% ipython --no-banner

In [1]: import numpy as np

In [2]: np.set_printoptions(precision=2, suppress=True, linewidth=100, sign=" ")

In [3]: rd = lambda a: np.round(a, 2) + 0

In [4]: E = np.load("arr.npy")

In [5]: print(rd(E))
[[  3.04   4.32 -14.85   1.26  -1.78   7.08  -7.08  14.29 -12.32]
 [  3.19   4.29 -14.56   1.38  -1.82   6.76  -6.76  14.02 -12.09]
 [  4.48   3.8  -11.36   2.43  -2.06   3.6   -3.6   11.1   -9.62]
 [  4.83   3.48  -9.88   2.76  -2.07   2.35  -2.35   9.74  -8.47]
 [  4.85   3.46  -9.78   2.77  -2.07   2.27  -2.27   9.65  -8.39]
 [  4.92   3.33  -9.24   2.86  -2.06   1.86  -1.86   9.15  -7.97]
 [  4.97   2.76  -7.19   3.04  -1.93   0.51  -0.51   7.25  -6.36]
 [  4.1    1.65  -4.12   2.68  -1.42  -0.73   0.73   4.34  -3.89]
 [  3.58   1.27  -3.24   2.39  -1.19  -0.86   0.86   3.49  -3.16]
 [  2.63   0.74  -2.06   1.82  -0.81  -0.82   0.82   2.3   -2.12]
 [  1.85   0.41  -1.32   1.32  -0.53  -0.65   0.65   1.53  -1.44]
 [  0.94   0.13  -0.61   0.7   -0.24  -0.36   0.36   0.75  -0.72]
 [ -0.61   0.11   0.35  -0.53   0.08   0.23  -0.23  -0.52   0.54]
 [ -0.92   0.57   0.58  -0.97  -0.05   0.27  -0.27  -1.     1.1 ]
 [  0.86   3.34   0.46  -0.72  -1.58  -1.46   1.46  -1.7    2.22]
 [  2.18   4.61   0.3   -0.22  -2.39  -2.6    2.6   -1.83   2.52]
 [  7.54   8.96  -0.24   2.17  -5.37  -7.16   7.16  -2.12   3.36]
 [ 13.55  13.27  -0.71   5.08  -8.48 -12.3   12.3   -2.35   4.09]
 [ 20.3   17.79  -1.11   8.46 -11.84 -18.1   18.1   -2.61   4.84]
 [ 38.13  28.94  -1.77  17.71 -20.42 -33.59  33.59  -3.4    6.74]
 [ 41.29  30.84  -1.85  19.37 -21.92 -36.35  36.35  -3.55   7.07]]

In [6]: dist = np.linalg.norm(E[:, None] - E[None], axis=-1)

In [7]: print(np.unravel_index(dist.round(6).argmax(), dist.shape))
(np.int64(0), np.int64(20))

In [8]: print(dist[20].round(6).argsort(kind="stable")[:4])
[ 20  19  18  17]

In [9]: A = np.loadtxt("m.csv", delimiter=",")

In [10]: print(A)
[[ 1.5  -4.74  0.41  0.73  0.55  0.31  0.99  0.68]
 [ 1.72  1.55  2.69  2.48  1.84 -2.16  1.57 -5.61]
 [ 3.03 -5.16 -2.26 -1.05 -4.95 -0.79  0.94 -4.36]
 [ 0.17 -4.54 -2.84 -3.09 -5.85 -2.28 -0.29  0.23]
 [-0.2   0.79  3.31  3.46  1.29 -3.86 -3.21 -0.55]
 [-0.31 -2.21  2.75  2.54 -1.27 -1.76  1.19  0.68]
 [ 2.12 -1.39  1.12  2.37  1.93 -1.48  2.22 -0.85]
 [ 0.15 -2.02 -1.1   1.24 -4.39  1.38  4.53  0.95]
 [ 1.32 -1.92  0.36 -0.04  1.4  -2.11  0.72  0.45]
 [ 2.87 -7.06  0.73  2.56  0.96  0.53  1.32 -2.5 ]
 [ 2.67 -0.41 -1.18  4.16 -0.73  0.09 -1.25  0.16]
 [-0.82 -0.61  1.1  -0.6   1.04 -0.25 -0.32  2.13]
 [-0.42 -2.45 -1.28  2.64 -0.59 -0.78  2.72 -0.21]
 [ 1.37  0.41  1.79 -1.21  1.31 -0.23 -1.37 -4.  ]
 [ 0.53 -0.83  2.52  2.28  1.32 -0.13  0.84 -3.47]
 [-1.5   3.81 -0.22 -0.56 -1.44  1.55 -3.16 -4.21]
 [ 1.9  -8.61 -2.48  1.8  -2.39 -4.72  4.09  1.13]
 [ 2.26 -0.63 -0.98 -1.21  2.23  0.9  -0.35 -1.2 ]
 [ 1.56 -3.37 -4.25 -0.28  0.67  1.04  2.86  4.56]
 [ 0.68 -3.39  2.33 -1.33  2.2  -0.64 -0.66  0.53]
 [ 2.08  0.73 -1.69  2.55 -0.72 -0.5   3.36  0.23]]

In [11]: x0 = np.array([-2, -1, 2, 0, -2, 1, 2, -1])

In [12]: rhs = A @ x0

In [13]: print(rd(np.linalg.pinv(A) @ A))
[[ 1.  0.  0.  0.  0.  0.  0.  0.]
 [ 0.  1.  0.  0.  0.  0.  0.  0.]
 [ 0.  0.  1.  0.  0.  0.  0.  0.]
 [ 0.  0.  0.  1.  0.  0.  0.  0.]
 [ 0.  0.  0.  0.  1.  0.  0.  0.]
 [ 0.  0.  0.  0.  0.  1.  0.  0.]
 [ 0.  0.  0.  0.  0.  0.  1.  0.]
 [ 0.  0.  0.  0.  0.  0.  0.  1.]]

In [14]: rng = np.random.default_rng(60520)

In [15]: rhs = rhs + 0.3 * rng.normal(size=21)

In [16]: print(rd(rhs))
[ 3.61  3.51  9.86  6.93 -6.5  10.2  -1.17 17.64 -3.56  6.38 -8.09 -0.45  6.8  -1.2   7.06  1.33
  6.72 -8.98 -7.84 -0.56 -0.85]

In [17]: b, *_ = np.linalg.lstsq(A, rhs)

In [18]: print(b.round())
[-2. -1.  2.  0. -2.  1.  2. -1.]

In [19]: print([round(float(np.linalg.norm(np.linalg.solve(A.T @ A + lam * np.eye(8), A.T @ rhs))), 2) for lam in (0, 1, 10, 100)])
[4.34, 4.22, 3.45, 1.43]

In [20]: G = A.T @ A

In [21]: print(rd(np.diag(G)))
[  57.38  256.98   89.52   94.13  115.56   65.39  102.23  134.06]

In [22]: print(rd(np.trace(G)), rd((A ** 2).sum()))
915.25 915.25

In [23]: print(np.linalg.matrix_rank(G))
8

In [24]: print(rd(np.linalg.eigvalsh(G)[::-1]))
[ 378.64  193.46  124.42   81.66   65.47   33.77   28.72    9.11]

In [25]: G = np.cov(A, rowvar=False)

In [26]: print(G.shape)
(8, 8)

In [27]: print(rd(np.linalg.eigvalsh(G)[::-1]))
[ 14.79   6.49   5.4    4.07   3.27   1.63   1.43   0.44]

In [28]: print(rd(np.corrcoef(A[:, 6], A[:, 7])[0, 1]))
0.33

In [29]: def softmax(z):
    ...:     e = np.exp(z - z.max(axis=-1, keepdims=True))
    ...:     return e / e.sum(axis=-1, keepdims=True)
    ...: 

In [30]: print(rd(softmax(A[19])))
[ 0.08  0.    0.42  0.01  0.37  0.02  0.02  0.07]

In [31]: print(rd(softmax(A[19] + -3)))
[ 0.08  0.    0.42  0.01  0.37  0.02  0.02  0.07]

In [32]: scores = A @ A.T / np.sqrt(8)

In [33]: print(softmax(scores).round(6).argmax(axis=1))
[ 16   1   2   3   4  16   9   7  16   9  10  19  16   1   1  15  16  17  18  19  20]

In [34]: mat = np.loadtxt("block12.csv", delimiter=",")

In [35]: print(rd(mat))
[[ 0.2  -0.2  -0.2  -0.28]
 [-0.2   0.2   0.2   0.28]
 [-0.2   0.2   0.2   0.28]
 [-0.28  0.28  0.28  0.4 ]]

In [36]: U, s, VT = np.linalg.svd(mat)

In [37]: V = VT[:(s > 1e-8).sum()]

In [38]: x0 = mat[1] + 4 * mat[0] + rng.integers(2) * np.eye(4)[0]

In [39]: print(rd(x0))
[ 1.6  -0.6  -0.6  -0.85]

In [40]: print(rd(np.linalg.norm(x0 - V.T @ V @ x0)))
0.89
